$ ipython --no-banner

In [1]: import numpy as np

In [2]: np.set_printoptions(suppress=True, linewidth=140)

In [3]: rd = lambda a: np.round(a, 2) + 0

In [4]: arr = np.loadtxt("run11.csv", delimiter=",")

In [5]: arr
Out[5]: 
array([[ 2.,  0., -3.,  4.,  0., -6.],
       [-1.,  0., -2., -2.,  0., -4.],
       [-3.,  3.,  0., -6.,  6.,  0.],
       [ 2.,  0., -3.,  4.,  0., -6.],
       [-1.,  0., -2., -2.,  0., -4.],
       [-3.,  3.,  0., -6.,  6.,  0.]])

In [6]: rd(np.trace(np.linalg.pinv(arr) @ arr))
Out[6]: np.float64(3.0)

In [7]: np.allclose(arr[:-1].T @ np.linalg.lstsq(arr[:-1].T, arr[-1])[0], arr[-1])
Out[7]: True

In [8]: rd(arr @ np.linalg.pinv(arr) @ arr)
Out[8]: 
array([[ 2.,  0., -3.,  4.,  0., -6.],
       [-1.,  0., -2., -2.,  0., -4.],
       [-3.,  3.,  0., -6.,  6.,  0.],
       [ 2.,  0., -3.,  4.,  0., -6.],
       [-1.,  0., -2., -2.,  0., -4.],
       [-3.,  3.,  0., -6.,  6.,  0.]])

In [9]: left, s, vt = np.linalg.svd(arr)

In [10]: vecs = vt[:(s > 1e-8).sum()]

In [11]: rng = np.random.default_rng(30316)

In [12]: vec = arr[1] + 4 * arr[3] + rng.integers(2) * np.eye(6)[1]

In [13]: vec
Out[13]: array([  7.,   1., -14.,  14.,   0., -28.])

In [14]: rd(vecs.T @ vecs)
Out[14]: 
array([[0.2, 0. , 0. , 0.4, 0. , 0. ],
       [0. , 0.2, 0. , 0. , 0.4, 0. ],
       [0. , 0. , 0.2, 0. , 0. , 0.4],
       [0.4, 0. , 0. , 0.8, 0. , 0. ],
       [0. , 0.4, 0. , 0. , 0.8, 0. ],
       [0. , 0. , 0.4, 0. , 0. , 0.8]])

In [15]: rd(np.diag(vecs.T @ vecs))
Out[15]: array([0.2, 0.2, 0.2, 0.8, 0.8, 0.8])

In [16]: np.allclose(vecs.T @ vecs @ vec, vec)
Out[16]: False

In [17]: rd(np.linalg.norm(vec - vecs.T @ vecs @ vec))
Out[17]: np.float64(0.89)
